$ ipython --no-banner

In [1]: import numpy as np

In [2]: from numpy import linalg as LA

In [3]: np.set_printoptions(precision=1, suppress=True, linewidth=100)

In [4]: rng = np.random.default_rng(791)

In [5]: arr = rng.normal(size=(20, 10)) + 20 * np.array([1, 1, 6, -6, 7, 7, 2, -6, -2, 7])

In [6]: arr
Out[6]: 
array([[  19.7,   20.4,  120. , -119.7,  140.8,  139.1,   39. , -120.3,  -42.2,  141.3],
       [  19.5,   20.8,  119.5, -119.2,  139.7,  140.6,   41.7, -119. ,  -41.1,  139.5],
       [  21. ,   21.3,  119.7, -120.7,  139.2,  140.5,   42.1, -119.7,  -40.6,  141.2],
       [  19.9,   18.4,  120.1, -119.8,  140.2,  137.9,   39.7, -120.6,  -39.2,  142.7],
       [  19.8,   21.3,  122.3, -119.8,  140.1,  142.8,   39. , -120.2,  -39.4,  140.9],
       [  20.5,   20.3,  120.6, -120.3,  140. ,  140.3,   40.3, -121.3,  -40.3,  139.5],
       [  20.2,   21.8,  119.5, -119.7,  139. ,  140.1,   39.4, -119.3,  -40.4,  139.8],
       [  20.6,   19.5,  120.2, -119.9,  140.5,  139.1,   40.2, -120.3,  -40.7,  140.2],
       [  21.3,   21.1,  120.6, -119.9,  139.1,  139.7,   40.6, -120.6,  -38.5,  139.1],
       [  19.9,   19.6,  118.7, -120. ,  140. ,  137.9,   39.4, -120.8,  -38.7,  140.7],
       [  18.9,   21.2,  119.8, -118.6,  139.3,  139.9,   40.1, -120.4,  -39.7,  140. ],
       [  20.4,   21.6,  119.4, -120.1,  139.8,  140. ,   40.2, -120.2,  -41.7,  139.3],
       [  19.6,   20.7,  122.8, -120.7,  141. ,  139.3,   39.1, -119.3,  -40.4,  141.2],
       [  21.3,   20.3,  120.7, -117.6,  139.4,  138.7,   40.7, -120.1,  -40. ,  138.2],
       [  19.7,   19.4,  119.5, -119.6,  140.6,  139. ,   40. , -121.4,  -40.2,  141.2],
       [  20.6,   19. ,  120.3, -120.1,  141.6,  138.9,   38.6, -118.6,  -39. ,  137.9],
       [  20. ,   20.6,  119.4, -119.2,  139.9,  139.2,   42.2, -119.5,  -40.4,  140. ],
       [  21.1,   20.1,  120. , -118.9,  141.5,  138.1,   40.2, -120.4,  -39.8,  139.4],
       [  19.7,   18.6,  119.8, -122.2,  141.2,  137.6,   39.2, -119. ,  -40.6,  139.6],
       [  19.7,   20.5,  120.6, -120.9,  140.7,  141. ,   41.2, -120.3,  -38.5,  139.7]])

In [7]: print(LA.matrix_rank(arr, rtol=0.1))
1

In [8]: cov = np.cov(arr, rowvar=False)

In [9]: print(np.median(arr, axis=0))
[  20.    20.5  120.  -119.9  140.1  139.3   40.2 -120.3  -40.3  139.9]

In [10]: np.argsort(-arr.std(axis=0).round(6), kind="stable")
Out[10]: array([5, 9, 6, 8, 1, 2, 3, 4, 7, 0])

In [11]: LA.eigvalsh(cov)[::-1]
Out[11]: array([2.6, 1.7, 1.5, 1.1, 0.8, 0.5, 0.4, 0.3, 0.2, 0.1])

In [12]: cov.round(1) + 0
Out[12]: 
array([[ 0.4,  0. ,  0. ,  0.1, -0.1, -0.1,  0.1,  0. ,  0.1, -0.3],
       [ 0. ,  0.9,  0.1,  0.2, -0.5,  0.9,  0.3,  0. , -0.2, -0.1],
       [ 0. ,  0.1,  0.9, -0.1,  0.2,  0.5, -0.3,  0. ,  0.2,  0.1],
       [ 0.1,  0.2, -0.1,  0.9, -0.3,  0. ,  0.2, -0.1,  0. , -0.2],
       [-0.1, -0.5,  0.2, -0.3,  0.6, -0.4, -0.4,  0.1,  0. ,  0. ],
       [-0.1,  0.9,  0.5,  0. , -0.4,  1.5,  0.3,  0. ,  0. ,  0. ],
       [ 0.1,  0.3, -0.3,  0.2, -0.4,  0.3,  1.1,  0. , -0.1, -0.1],
       [ 0. ,  0. ,  0. , -0.1,  0.1,  0. ,  0. ,  0.6, -0.1, -0.3],
       [ 0.1, -0.2,  0.2,  0. ,  0. ,  0. , -0.1, -0.1,  1. , -0.1],
       [-0.3, -0.1,  0.1, -0.2,  0. ,  0. , -0.1, -0.3, -0.1,  1.3]])

In [13]: print(arr.std(axis=0))
[0.6 0.9 0.9 0.9 0.8 1.2 1.  0.7 1.  1.1]

In [14]: print(np.polyfit(arr[:, 3], arr[:, 0], 1))
[ 0.1 34.9]

In [15]: np.round(np.corrcoef(arr.T), 1) + 0
Out[15]: 
array([[ 1. ,  0. ,  0. ,  0.2, -0.1, -0.1,  0.2, -0.1,  0.1, -0.4],
       [ 0. ,  1. ,  0.1,  0.2, -0.6,  0.7,  0.3,  0. , -0.2, -0.1],
       [ 0. ,  0.1,  1. , -0.1,  0.2,  0.4, -0.3,  0.1,  0.2,  0.1],
       [ 0.2,  0.2, -0.1,  1. , -0.4,  0. ,  0.2, -0.2,  0. , -0.2],
       [-0.1, -0.6,  0.2, -0.4,  1. , -0.4, -0.5,  0.2,  0. ,  0. ],
       [-0.1,  0.7,  0.4,  0. , -0.4,  1. ,  0.2,  0. ,  0. ,  0. ],
       [ 0.2,  0.3, -0.3,  0.2, -0.5,  0.2,  1. ,  0. , -0.1, -0.1],
       [-0.1,  0. ,  0.1, -0.2,  0.2,  0. ,  0. ,  1. , -0.2, -0.3],
       [ 0.1, -0.2,  0.2,  0. ,  0. ,  0. , -0.1, -0.2,  1. , -0.1],
       [-0.4, -0.1,  0.1, -0.2,  0. ,  0. , -0.1, -0.3, -0.1,  1. ]])
